$ ipython --no-banner

In [1]: import numpy as np

In [2]: np.set_printoptions(precision=1, suppress=True, linewidth=160)

In [3]: m1 = np.load("out19.npy")

In [4]: print(m1)
[[0 0 0 0]
 [1 0 0 0]
 [0 0 0 0]
 [0 0 1 0]]

In [5]: ang = np.radians(180)

In [6]: r_ = np.eye(4)

In [7]: r_[1, 1] = r_[0, 0] = np.cos(ang)

In [8]: r_[1, 0], r_[0, 1] = -np.sin(ang), np.sin(ang)

In [9]: print(r_.round(1) + 0)
[[-1.  0.  0.  0.]
 [ 0. -1.  0.  0.]
 [ 0.  0.  1.  0.]
 [ 0.  0.  0.  1.]]

In [10]: out = m1 @ r_.T

In [11]: print(round(np.linalg.det(r_), 1), np.trace(r_))
1.0 0.0

In [12]: print(np.allclose(m1 @ m1.T, out @ out.T))
True

In [13]: print(out.round(1) + 0)
[[ 0.  0.  0.  0.]
 [-1.  0.  0.  0.]
 [ 0.  0.  0.  0.]
 [ 0.  0.  1.  0.]]

In [14]: rk = np.linalg.matrix_rank(m1)

In [15]: print(rk)
2

In [16]: N = np.linalg.svd(m1)[2][rk:].T

In [17]: print([int(np.linalg.matrix_rank(np.delete(m1, i, axis=0))) for i in range(4)])
[2, 1, 2, 1]

In [18]: print(N.shape)
(4, 2)

In [19]: print([int(np.linalg.matrix_rank(m1[:i])) for i in range(1, len(m1) + 1)])
[0, 1, 1, 2]

In [20]: out = np.array([[8, 2], [6, 5]])

In [21]: Z = np.kron(out, m1)

In [22]: print(np.linalg.matrix_rank(Z))
4

In [23]: print(round(float(np.linalg.norm(Z, 2)), 1), round(float(np.linalg.norm(out, 2) * np.linalg.norm(m1, 2)), 1))
11.1 11.1

In [24]: print(Z.shape)
(8, 8)

In [25]: arr = np.load("test9.npy")

In [26]: print(arr)
[[-2.8  0.3 -0.5  0.6  0.5 -1.1  0.5 -0.1]
 [-0.3  0.4  1.9  0.8  1.2 -0.2  0.7 -0.4]
 [ 0.1 -0.1 -0.9 -1.  -0.6  0.8  0.2 -0.4]
 [ 1.1 -1.8 -2.2 -0.9 -0.4 -0.5  0.7 -0.4]
 [-0.4  0.9 -0.4 -0.8  0.6 -0.5  0.2  0.6]
 [-0.2  1.5  0.1 -0.2 -0.1  1.2 -0.8  0.1]
 [ 0.3  0.3  0.1  0.3 -0.3 -0.2  0.8  0.8]
 [-0.1  0.8  0.3 -0.7 -0.3  0.5  0.5  1.2]
 [-0.2 -0.6 -0.8 -0.7  1.3  0.   0.4 -0.8]
 [ 1.4 -1.5 -1.   0.6  1.3 -1.1 -0.2  0.6]
 [ 0.3 -1.8  0.5 -1.2  0.6 -0.2  0.  -0.2]]

In [27]: proj = arr @ np.linalg.solve(arr.T @ arr, arr.T)

In [28]: print(proj @ arr[:, 7])
[-0.1 -0.4 -0.4 -0.4  0.6  0.1  0.8  1.2 -0.8  0.6 -0.2]

In [29]: rng = np.random.default_rng(9717)

In [30]: out = arr + rng.integers(-2, 3, (11, 7)) @ rng.integers(-2, 3, (7, 8))

In [31]: print(out)
[[ -2.8  -6.7   2.5   1.6  -7.5  -7.1   9.5   6.9]
 [ 12.7   6.4   4.9   0.8   3.2  -3.2  -4.3   3.6]
 [ -7.9  12.9  -1.9   7.    2.4   3.8  -3.8 -18.4]
 [ 11.1  -3.8 -13.2  -3.9   0.6  -5.5   5.7   8.6]
 [  0.6   8.9  -7.4   7.2  -0.4  -4.5   3.2  -6.4]
 [ -6.2  -3.5   4.1  -6.2   4.9   3.2  -4.8   2.1]
 [  9.3   3.3 -10.9  -1.7  -2.3  -8.2   2.8   1.8]
 [ -0.1  -3.2  -2.7   1.3  -0.3  -3.5   6.5   7.2]
 [ -0.2   1.4  -1.8   2.3  -4.7  -2.    3.4  -4.8]
 [  3.4 -15.5 -11.    0.6 -10.7  -3.1   9.8  10.6]
 [  0.3  -5.8   2.5  -9.2   0.6  -3.2  -5.    1.8]]

In [32]: print(np.abs(out - arr).sum(axis=1))
[41. 36. 58. 46. 39. 34. 38. 25. 21. 60. 24.]

In [33]: print(np.linalg.matrix_rank(out - arr, tol=1e-8))
7
